$ python -q
>>> import numpy as np
>>> import numpy.linalg as la
>>> np.set_printoptions(precision=1, suppress=True, linewidth=120, legacy="1.25")
>>> rng = np.random.default_rng(185)
>>> A = np.eye(8, dtype=int)[rng.permutation(8)]
>>> A
array([[0, 0, 0, 1, 0, 0, 0, 0],
       [0, 0, 0, 0, 0, 1, 0, 0],
       [0, 0, 0, 0, 0, 0, 0, 1],
       [0, 0, 1, 0, 0, 0, 0, 0],
       [0, 0, 0, 0, 1, 0, 0, 0],
       [1, 0, 0, 0, 0, 0, 0, 0],
       [0, 0, 0, 0, 0, 0, 1, 0],
       [0, 1, 0, 0, 0, 0, 0, 0]])
>>> # splits into 3 blocks
>>> w1 = np.array([[4, 0, 3, 4],
...     [5, 4, 0, 0],
...     [2, 1, 2, 4],
...     [2, 1, 2, 3],
...     [5, 3, 1, 1],
...     [2, 0, 1, 3],
...     [5, 0, 4, 0],
...     [4, 0, 5, 0]])
>>> b = np.array([2, 3, 3, 2])
>>> H = np.maximum(A @ w1 + b, 0)
>>> (H > 0).astype(int)
array([[1, 1, 1, 1],
       [1, 1, 1, 1],
       [1, 1, 1, 1],
       [1, 1, 1, 1],
       [1, 1, 1, 1],
       [1, 1, 1, 1],
       [1, 1, 1, 1],
       [1, 1, 1, 1]])
>>> (H > 0).mean(axis=0)
array([1., 1., 1., 1.])
>>> la.matrix_rank(H)
4
>>> H
array([[4, 4, 5, 5],
       [4, 3, 4, 5],
       [6, 3, 8, 2],
       [4, 4, 5, 6],
       [7, 6, 4, 3],
       [6, 3, 6, 6],
       [7, 3, 7, 2],
       [7, 7, 3, 2]])
>>> Z = np.array([[0, 1], [1, -2], [3, 0], [1, 0]])
>>> (H @ Z).round(6).argmax(axis=1)
array([0, 0, 0, 0, 0, 0, 0, 0])
>>> H @ Z
array([[24, -4],
       [20, -2],
       [29,  0],
       [25, -4],
       [21, -5],
       [27,  0],
       [26,  1],
       [18, -7]])
>>> J = np.loadtxt("case9.csv", delimiter=",")
>>> J.round(1) + 0
array([[ 0.9,  0.1, -0.2, -0.1,  0.1,  0.1,  0.1, -0.1,  0. , -0.1,  0.2,  0.1, -0.1,  0.1,  0. ],
       [ 0.1,  0.8,  0.3,  0.1, -0.2, -0.1, -0.1,  0.2,  0. ,  0.1, -0.3, -0.1,  0.2, -0.1,  0. ],
       [-0.2,  0.3,  0.7, -0.1,  0.3,  0.1,  0.2, -0.3,  0. , -0.1,  0.3,  0.2, -0.3,  0.2,  0. ],
       [-0.1,  0.1, -0.1,  1. ,  0.1,  0. ,  0.1, -0.1,  0. ,  0. ,  0.1,  0.1, -0.1,  0.1,  0. ],
       [ 0.1, -0.2,  0.3,  0.1,  0.8, -0.1, -0.1,  0.2,  0. ,  0.1, -0.3, -0.1,  0.2, -0.1,  0. ],
       [ 0.1, -0.1,  0.1,  0. , -0.1,  1. , -0.1,  0.1,  0. ,  0. , -0.1, -0.1,  0.1, -0.1,  0. ],
       [ 0.1, -0.1,  0.2,  0.1, -0.1, -0.1,  0.9,  0.1,  0. ,  0.1, -0.2, -0.1,  0.1, -0.1,  0. ],
       [-0.1,  0.2, -0.3, -0.1,  0.2,  0.1,  0.1,  0.8,  0. , -0.1,  0.3,  0.1, -0.2,  0.1,  0. ],
       [ 0. ,  0. ,  0. ,  0. ,  0. ,  0. ,  0. ,  0. ,  1. ,  0. ,  0. ,  0. ,  0. ,  0. ,  0. ],
       [-0.1,  0.1, -0.1,  0. ,  0.1,  0. ,  0.1, -0.1,  0. ,  1. ,  0.1,  0.1, -0.1,  0.1,  0. ],
       [ 0.2, -0.3,  0.3,  0.1, -0.3, -0.1, -0.2,  0.3,  0. ,  0.1,  0.7, -0.2,  0.3, -0.2,  0. ],
       [ 0.1, -0.1,  0.2,  0.1, -0.1, -0.1, -0.1,  0.1,  0. ,  0.1, -0.2,  0.9,  0.1, -0.1,  0. ],
       [-0.1,  0.2, -0.3, -0.1,  0.2,  0.1,  0.1, -0.2,  0. , -0.1,  0.3,  0.1,  0.8,  0.1,  0. ],
       [ 0.1, -0.1,  0.2,  0.1, -0.1, -0.1, -0.1,  0.1,  0. ,  0.1, -0.2, -0.1,  0.1,  0.9,  0. ],
       [ 0. ,  0. ,  0. ,  0. ,  0. ,  0. ,  0. ,  0. ,  0. ,  0. ,  0. ,  0. ,  0. ,  0. ,  1. ]])
>>> w, vecs = la.eigh(J)
>>> (w > 1e-8).sum(), (w < -1e-8).sum()
(14, 1)
>>> [round(float(la.det(J[:i, :i])), 2) + 0 for i in range(1, 16)]
[0.91, 0.69, 0.38, 0.34, 0.11, 0.07, -0.02, -0.24, -0.24, -0.29, -0.6, -0.69, -0.91, -1.0, -1.0]
>>> np.all(la.eigvalsh(J) > 0)
False
>>> F = np.load("run9.npy")
>>> F
array([[-1., -2., -2., -2., -2., -2., -2., -2., -2., -2.,  0.,  0.],
       [-2., -1., -2., -2., -2., -2., -2., -2., -2., -2.,  0.,  0.],
       [-2., -2., -1., -2., -2., -2., -2., -2., -2., -2.,  0.,  0.],
       [-2., -2., -2., -1., -2., -2., -2., -2., -2., -2.,  0.,  0.],
       [-2., -2., -2., -2., -1., -2., -2., -2., -2., -2.,  0.,  0.],
       [-2., -2., -2., -2., -2., -1., -2., -2., -2., -2.,  0.,  0.],
       [-2., -2., -2., -2., -2., -2., -1., -2., -2., -2.,  0.,  0.],
       [-2., -2., -2., -2., -2., -2., -2., -1., -2., -2.,  0.,  0.],
       [-2., -2., -2., -2., -2., -2., -2., -2., -1., -2.,  0.,  0.],
       [-2., -2., -2., -2., -2., -2., -2., -2., -2., -1.,  0.,  0.],
       [ 0.,  0.,  0.,  0.,  0.,  0.,  0.,  0.,  0.,  0., -1., -2.],
       [ 0.,  0.,  0.,  0.,  0.,  0.,  0.,  0.,  0.,  0., -2., -1.]])
>>> # 2 blocks once reordered
>>> A.mean(axis=0)
array([0.1, 0.1, 0.1, 0.1, 0.1, 0.1, 0.1, 0.1])
>>> A.sum(axis=0)
array([1, 1, 1, 1, 1, 1, 1, 1])
>>> np.count_nonzero(A)
8
>>> round(la.norm(A), 1)
2.8
>>> A.sum(axis=1)
array([1, 1, 1, 1, 1, 1, 1, 1])
>>> w, vecs = la.eigh(F)
>>> (w > 1e-8).sum(), (w < -1e-8).sum()
(10, 2)
>>> vecs @ np.diag(w) @ vecs.T
array([[-1., -2., -2., -2., -2., -2., -2., -2., -2., -2.,  0.,  0.],
       [-2., -1., -2., -2., -2., -2., -2., -2., -2., -2.,  0.,  0.],
       [-2., -2., -1., -2., -2., -2., -2., -2., -2., -2.,  0.,  0.],
       [-2., -2., -2., -1., -2., -2., -2., -2., -2., -2.,  0.,  0.],
       [-2., -2., -2., -2., -1., -2., -2., -2., -2., -2.,  0.,  0.],
       [-2., -2., -2., -2., -2., -1., -2., -2., -2., -2.,  0.,  0.],
       [-2., -2., -2., -2., -2., -2., -1., -2., -2., -2.,  0.,  0.],
       [-2., -2., -2., -2., -2., -2., -2., -1., -2., -2.,  0.,  0.],
       [-2., -2., -2., -2., -2., -2., -2., -2., -1., -2.,  0.,  0.],
       [-2., -2., -2., -2., -2., -2., -2., -2., -2., -1.,  0.,  0.],
       [ 0.,  0.,  0.,  0.,  0.,  0.,  0.,  0.,  0.,  0., -1., -2.],
       [ 0.,  0.,  0.,  0.,  0.,  0.,  0.,  0.,  0.,  0., -2., -1.]])
>>> la.eigvalsh(F @ F)
array([  1.,   1.,   1.,   1.,   1.,   1.,   1.,   1.,   1.,   1.,   9., 361.])
>>> w
array([-19.,  -3.,   1.,   1.,   1.,   1.,   1.,   1.,   1.,   1.,   1.,   1.])
>>> [round(float(la.det(F[:i, :i])), 2) + 0 for i in range(1, 13)]
[-1.0, -3.0, -5.0, -7.0, -9.0, -11.0, -13.0, -15.0, -17.0, -19.0, 19.0, 57.0]
>>> out = F + rng.integers(-2, 3, (12, 1)) @ rng.integers(-2, 3, (1, 12))
>>> out
array([[ 0.,  0.,  0., -3., -4.,  0.,  0., -1., -4., -3.,  1., -2.],
       [-4., -5., -6.,  0.,  2., -6., -6., -4.,  2.,  0., -2.,  4.],
       [ 0.,  2.,  3., -4., -6.,  2.,  2.,  0., -6., -4.,  2., -4.],
       [-3., -4., -4.,  0.,  0., -4., -4., -3.,  0., -1., -1.,  2.],
       [ 0.,  2.,  2., -4., -5.,  2.,  2.,  0., -6., -4.,  2., -4.],
       [-1.,  0.,  0., -3., -4.,  1.,  0., -1., -4., -3.,  1., -2.],
       [-1.,  0.,  0., -3., -4.,  0.,  1., -1., -4., -3.,  1., -2.],
       [-4., -6., -6.,  0.,  2., -6., -6., -3.,  2.,  0., -2.,  4.],
       [-3., -4., -4., -1.,  0., -4., -4., -3.,  1., -1., -1.,  2.],
       [ 0.,  2.,  2., -4., -6.,  2.,  2.,  0., -6., -3.,  2., -4.],
       [ 1.,  2.,  2., -1., -2.,  2.,  2.,  1., -2., -1.,  0., -4.],
       [-1., -2., -2.,  1.,  2., -2., -2., -1.,  2.,  1., -3.,  1.]])
>>> la.matrix_rank(out - F, tol=1e-8)
1
>>> np.round(la.svd(out - F, compute_uv=False), 1) + 0
array([29.8,  0. ,  0. ,  0. ,  0. ,  0. ,  0. ,  0. ,  0. ,  0. ,  0. ,  0. ])
